>>> import numpy as np
>>> np.set_printoptions(precision=2, suppress=True, linewidth=100)
>>> data = np.load("out12.npy")
>>> data
array([[-1,  3,  1,  3],
       [ 3, -1,  3,  1],
       [ 1,  3, -1,  3],
       [ 3,  1,  3, -1]])
>>> data @ np.ones(4)
array([6., 6., 6., 6.])
>>> np.allclose(data @ data.T, data.T @ data)
True
>>> (data @ data)[0]
array([20,  0, 16,  0])
>>> K = np.diag(np.array([1, 0, -3, 2])) + 4 * np.eye(4, k=1) + 4 * np.eye(4, k=-1)
>>> K
array([[ 1.,  4.,  0.,  0.],
       [ 4.,  0.,  4.,  0.],
       [ 0.,  4., -3.,  4.],
       [ 0.,  0.,  4.,  2.]])
>>> np.all(np.linalg.eigvalsh(K) > 0)
np.False_
>>> r0 = np.array([0, 3, 2, 3])
>>> B = K + np.outer(r0, np.eye(4)[2])
>>> np.linalg.matrix_rank(np.linalg.inv(B) - np.linalg.inv(K), tol=1e-8)
np.int64(1)
>>> B
array([[ 1.,  4.,  0.,  0.],
       [ 4.,  0.,  7.,  0.],
       [ 0.,  4., -1.,  4.],
       [ 0.,  0.,  7.,  2.]])
>>> np.linalg.matrix_rank(B - K)
np.int64(1)
>>> round(float(np.linalg.det(B) / np.linalg.det(K)), 2), round(float(1 + np.linalg.solve(K, r0)[2]), 2)
(1.32, 1.32)
>>> Uu, sv, vt = np.linalg.svd(B, full_matrices=False)
>>> sv
array([10.43,  6.57,  3.65,  1.7 ])
>>> np.round(Uu.T @ B @ vt.T, 2) + 0
array([[10.43,  0.  ,  0.  ,  0.  ],
       [ 0.  ,  6.57,  0.  ,  0.  ],
       [ 0.  ,  0.  ,  3.65,  0.  ],
       [ 0.  ,  0.  ,  0.  ,  1.7 ]])
>>> (sv > 1e-8).sum()
np.int64(4)
>>> Uu.shape, sv.shape, vt.shape
((4, 4), (4,), (4, 4))
>>> round(np.sqrt((sv ** 2).sum()), 2), np.round(np.linalg.norm(B), 2)
(np.float64(12.96), np.float64(12.96))
>>> np.abs(vt[0])
array([0.29, 0.01, 0.95, 0.1 ])
>>> np.cumsum(sv ** 2) / np.sum(sv ** 2)
array([0.65, 0.9 , 0.98, 1.  ])
>>> sv / sv[0]
array([1.  , 0.63, 0.35, 0.16])
>>> np.kron(np.eye(2, dtype=int), K)
array([[ 1.,  4.,  0.,  0.,  0.,  0.,  0.,  0.],
       [ 4.,  0.,  4.,  0.,  0.,  0.,  0.,  0.],
       [ 0.,  4., -3.,  4.,  0.,  0., -0.,  0.],
       [ 0.,  0.,  4.,  2.,  0.,  0.,  0.,  0.],
       [ 0.,  0.,  0.,  0.,  1.,  4.,  0.,  0.],
       [ 0.,  0.,  0.,  0.,  4.,  0.,  4.,  0.],
       [ 0.,  0., -0.,  0.,  0.,  4., -3.,  4.],
       [ 0.,  0.,  0.,  0.,  0.,  0.,  4.,  2.]])
>>> round(float(np.linalg.det(2 * K)), 2), np.round(np.linalg.det(K), 2)
(5120.0, np.float64(320.0))
>>> round(float(np.linalg.det(K[::-1])), 2)
320.0
>>> np.einsum("ii->", K)
np.float64(0.0)
>>> B = np.array([[3, 4, -9, -9, 8, 0, -2, 8, -1]])
>>> E = B.T @ B
>>> E
array([[  9,  12, -27, -27,  24,   0,  -6,  24,  -3],
       [ 12,  16, -36, -36,  32,   0,  -8,  32,  -4],
       [-27, -36,  81,  81, -72,   0,  18, -72,   9],
       [-27, -36,  81,  81, -72,   0,  18, -72,   9],
       [ 24,  32, -72, -72,  64,   0, -16,  64,  -8],
       [  0,   0,   0,   0,   0,   0,   0,   0,   0],
       [ -6,  -8,  18,  18, -16,   0,   4, -16,   2],
       [ 24,  32, -72, -72,  64,   0, -16,  64,  -8],
       [ -3,  -4,   9,   9,  -8,   0,   2,  -8,   1]])
>>> Uu, sv, vt = np.linalg.svd(E)
>>> np.argmax(sv[:-1] / (sv[1:] + 1e-6)) + 1
np.int64(1)
>>> B = Uu[:, :1] @ np.diag(sv[:1]) @ vt[:1]
>>> np.round(np.abs(E - B).max(), 2)
np.float64(0.0)
>>> round(np.linalg.norm(E - B, 2), 2), round(sv[1], 2)
(np.float64(0.0), np.float64(0.0))
>>> np.linalg.matrix_rank(B)
np.int64(1)
>>> np.argsort(-np.linalg.norm(E, axis=0).round(6), kind="stable")[:3]
array([2, 3, 4])
>>> np.linalg.matrix_rank(E, rtol=0.1)
np.int64(1)
>>> round(np.trace(np.linalg.pinv(E) @ E), 2)
np.float64(1.0)
>>> np.allclose(E[:-1].T @ np.linalg.lstsq(E[:-1].T, E[-1])[0], E[-1])
True
>>> np.unique(E.round(6), axis=0).shape
(7, 9)
>>> np.abs(np.diag(np.linalg.qr(E)[1])) > 1e-9
array([ True, False, False, False, False, False, False, False, False])
>>> np.linalg.lstsq(E[:-1].T, E[-1])[2]
np.int32(1)
>>> vals, vecs = np.linalg.eigh(E)
>>> np.round(np.linalg.svd(E, compute_uv=False), 2) + 0
array([320.,   0.,   0.,   0.,   0.,   0.,   0.,   0.,   0.])
>>> np.abs(vecs[:, -1])
array([0.17, 0.22, 0.5 , 0.5 , 0.45, 0.  , 0.11, 0.45, 0.06])
>>> (vals > 1e-8).sum(), (vals < -1e-8).sum()
(np.int64(1), np.int64(0))
>>> np.round(vecs.T @ E @ vecs, 2) + 0
array([[  0.,   0.,   0.,   0.,   0.,   0.,   0.,   0.,   0.],
       [  0.,   0.,   0.,   0.,   0.,   0.,   0.,   0.,   0.],
       [  0.,   0.,   0.,   0.,   0.,   0.,   0.,   0.,   0.],
       [  0.,   0.,   0.,   0.,   0.,   0.,   0.,   0.,   0.],
       [  0.,   0.,   0.,   0.,   0.,   0.,   0.,   0.,   0.],
       [  0.,   0.,   0.,   0.,   0.,   0.,   0.,   0.,   0.],
       [  0.,   0.,   0.,   0.,   0.,   0.,   0.,   0.,   0.],
       [  0.,   0.,   0.,   0.,   0.,   0.,   0.,   0.,   0.],
       [  0.,   0.,   0.,   0.,   0.,   0.,   0.,   0., 320.]])
>>> np.linalg.eigvalsh(E + -1 * np.eye(9))
array([ -1.,  -1.,  -1.,  -1.,  -1.,  -1.,  -1.,  -1., 319.])
>>> np.abs(vecs[:, -1]).round(6).argmax()
np.int64(2)
